$ python -q
>>> import numpy as np
>>> from numpy import linalg as LA
>>> np.set_printoptions(precision=3, suppress=True, linewidth=200)
>>> rnd = lambda a: np.round(a, 3) + 0
>>> K = np.loadtxt("out17.csv", delimiter=",")
>>> rnd(K)
array([[ 0.805, -0.113,  0.148, -0.016,  0.139,  0.096,  0.03 ,  0.243, -0.051, -0.119, -0.129],
       [-0.113,  0.671,  0.197,  0.019,  0.293, -0.161, -0.055, -0.01 , -0.011,  0.157, -0.171],
       [ 0.148,  0.197,  0.622,  0.132,  0.105,  0.098, -0.127, -0.144,  0.11 , -0.132,  0.264],
       [-0.016,  0.019,  0.132,  0.245, -0.123, -0.069, -0.241, -0.122, -0.152, -0.209, -0.088],
       [ 0.139,  0.293,  0.105, -0.123,  0.28 , -0.079,  0.234,  0.047,  0.054,  0.059, -0.021],
       [ 0.096, -0.161,  0.098, -0.069, -0.079,  0.273, -0.183,  0.119,  0.169,  0.19 ,  0.174],
       [ 0.03 , -0.055, -0.127, -0.241,  0.234, -0.183,  0.691, -0.076,  0.054, -0.143,  0.134],
       [ 0.243, -0.01 , -0.144, -0.122,  0.047,  0.119, -0.076,  0.255,  0.039,  0.23 , -0.136],
       [-0.051, -0.011,  0.11 , -0.152,  0.054,  0.169,  0.054,  0.039,  0.215,  0.193,  0.24 ],
       [-0.119,  0.157, -0.132, -0.209,  0.059,  0.19 , -0.143,  0.23 ,  0.193,  0.491, -0.006],
       [-0.129, -0.171,  0.264, -0.088, -0.021,  0.174,  0.134, -0.136,  0.24 , -0.006,  0.453]])
>>> blk = np.stack([K, 2 * K, K[::-1]])
>>> LA.matrix_rank(blk.reshape(3, -1))
np.int64(2)
>>> U, sv, vt = LA.svd(K)
>>> vecs = vt[:(sv > 1e-8).sum()]
>>> rng = np.random.default_rng(37)
>>> x = K[0] + 5 * K[9] + rng.integers(2) * np.eye(11)[1]
>>> rnd(x)
array([ 0.207,  0.671, -0.513, -1.062,  0.435,  1.045, -0.684,  1.392,  0.912,  2.336, -0.158])
>>> rnd(vecs.T @ vecs)
array([[ 0.805, -0.113,  0.148, -0.016,  0.139,  0.096,  0.03 ,  0.243, -0.051, -0.119, -0.129],
       [-0.113,  0.671,  0.197,  0.019,  0.293, -0.161, -0.055, -0.01 , -0.011,  0.157, -0.171],
       [ 0.148,  0.197,  0.622,  0.132,  0.105,  0.098, -0.127, -0.144,  0.11 , -0.132,  0.264],
       [-0.016,  0.019,  0.132,  0.245, -0.123, -0.069, -0.241, -0.122, -0.152, -0.209, -0.088],
       [ 0.139,  0.293,  0.105, -0.123,  0.28 , -0.079,  0.234,  0.047,  0.054,  0.059, -0.021],
       [ 0.096, -0.161,  0.098, -0.069, -0.079,  0.273, -0.183,  0.119,  0.169,  0.19 ,  0.174],
       [ 0.03 , -0.055, -0.127, -0.241,  0.234, -0.183,  0.691, -0.076,  0.054, -0.143,  0.134],
       [ 0.243, -0.01 , -0.144, -0.122,  0.047,  0.119, -0.076,  0.255,  0.039,  0.23 , -0.136],
       [-0.051, -0.011,  0.11 , -0.152,  0.054,  0.169,  0.054,  0.039,  0.215,  0.193,  0.24 ],
       [-0.119,  0.157, -0.132, -0.209,  0.059,  0.19 , -0.143,  0.23 ,  0.193,  0.491, -0.006],
       [-0.129, -0.171,  0.264, -0.088, -0.021,  0.174,  0.134, -0.136,  0.24 , -0.006,  0.453]])
>>> LA.matrix_rank(np.vstack([K, x]))
np.int64(5)
>>> rnd(LA.norm(x - vecs.T @ vecs @ x))
np.float64(0.0)
>>> B = K / LA.norm(K, axis=1, keepdims=True)
>>> G = B @ B.T
>>> (G - 2 * np.eye(11)).round(6).argmax(axis=1)
array([ 7,  4, 10,  2,  1,  8,  4,  9, 10,  7,  8])
>>> rnd(LA.norm(B, axis=1))
array([1., 1., 1., 1., 1., 1., 1., 1., 1., 1., 1.])
>>> feats = np.load("case10.npy")
>>> feats
array([[-0.527,  2.473,  3.577, -1.632,  1.313, -1.264, -0.632,  1.736, -1.264,  1.209],
       [-0.98 ,  2.02 ,  2.784, -1.745,  0.294, -1.49 , -0.745,  1.51 , -1.49 ,  0.529],
       [-1.496,  1.504,  1.882, -1.874, -0.866, -1.748, -0.874,  1.252, -1.748, -0.244],
       [-2.715,  0.285, -0.252, -2.179, -3.61 , -2.358, -1.179,  0.642, -2.358, -2.073],
       [-3.032, -0.032, -0.806, -2.258, -4.321, -2.516, -1.258,  0.484, -2.516, -2.548],
       [-2.535,  0.465,  0.064, -2.134, -3.203, -2.267, -1.134,  0.733, -2.267, -1.802],
       [ 2.836,  5.836,  9.464, -0.791,  8.882,  0.418,  0.209,  3.418,  0.418,  6.255],
       [ 0.026,  3.026,  4.546, -1.493,  2.559, -0.987, -0.493,  2.013, -0.987,  2.039],
       [ 1.053,  4.053,  6.343, -1.237,  4.869, -0.473, -0.237,  2.527, -0.473,  3.58 ],
       [ 3.746,  6.746, 11.056, -0.563, 10.929,  0.873,  0.437,  3.873,  0.873,  7.619],
       [-2.321,  0.679,  0.438, -2.08 , -2.722, -2.16 , -1.08 ,  0.84 , -2.16 , -1.481]])
>>> np.allclose(feats[:-1].T @ LA.lstsq(feats[:-1].T, feats[-1])[0], feats[-1])
False
>>> np.abs(np.diag(LA.qr(feats)[1])) > 1e-9
array([ True,  True,  True,  True,  True,  True, False, False, False,  True])
